>>> import numpy as np
>>> np.set_printoptions(precision=3, suppress=True, linewidth=100)
>>> rng = np.random.default_rng(191013)
>>> th = rng.uniform(0, 2 * np.pi, 10)
>>> O, _ = np.linalg.qr(np.array([[0.2, -0.6], [-0.8, 0.2], [1.1, -1.3]]))
>>> F = 3 * np.c_[np.cos(th), np.sin(th)] @ O.T
>>> F
array([[ 1.427,  0.024,  2.639],
       [-0.605, -2.646,  1.277],
       [-1.319,  0.247, -2.683],
       [-1.518, -2.534, -0.525],
       [-1.752, -1.857, -1.576],
       [-0.06 , -2.274,  1.956],
       [ 1.354, -0.164,  2.672],
       [ 0.631,  2.658, -1.241],
       [-1.71 , -1.055, -2.228],
       [-1.361, -2.671, -0.108]])
>>> # looks like rank 2
>>> th = np.radians(30)
>>> R = np.eye(3)
>>> R[1, 1] = R[2, 2] = np.cos(th)
>>> R[1, 2], R[2, 1] = -np.sin(th), np.sin(th)
>>> R
array([[ 1.   ,  0.   ,  0.   ],
       [ 0.   ,  0.866, -0.5  ],
       [ 0.   ,  0.5  ,  0.866]])
>>> out = F @ R.T
>>> np.round(np.linalg.det(R), 3), np.round(np.trace(R), 3)
(np.float64(1.0), np.float64(2.732))
>>> np.allclose(np.linalg.norm(F, axis=1), np.linalg.norm(out, axis=1))
True
>>> np.round(np.linalg.svd(F, compute_uv=False), 3) + 0, np.round(np.linalg.svd(out, compute_uv=False), 3) + 0
(array([6.926, 6.483, 0.   ]), array([6.926, 6.483, 0.   ]))
>>> np.abs(out - F).max(axis=0)
array([0.   , 1.322, 1.495])
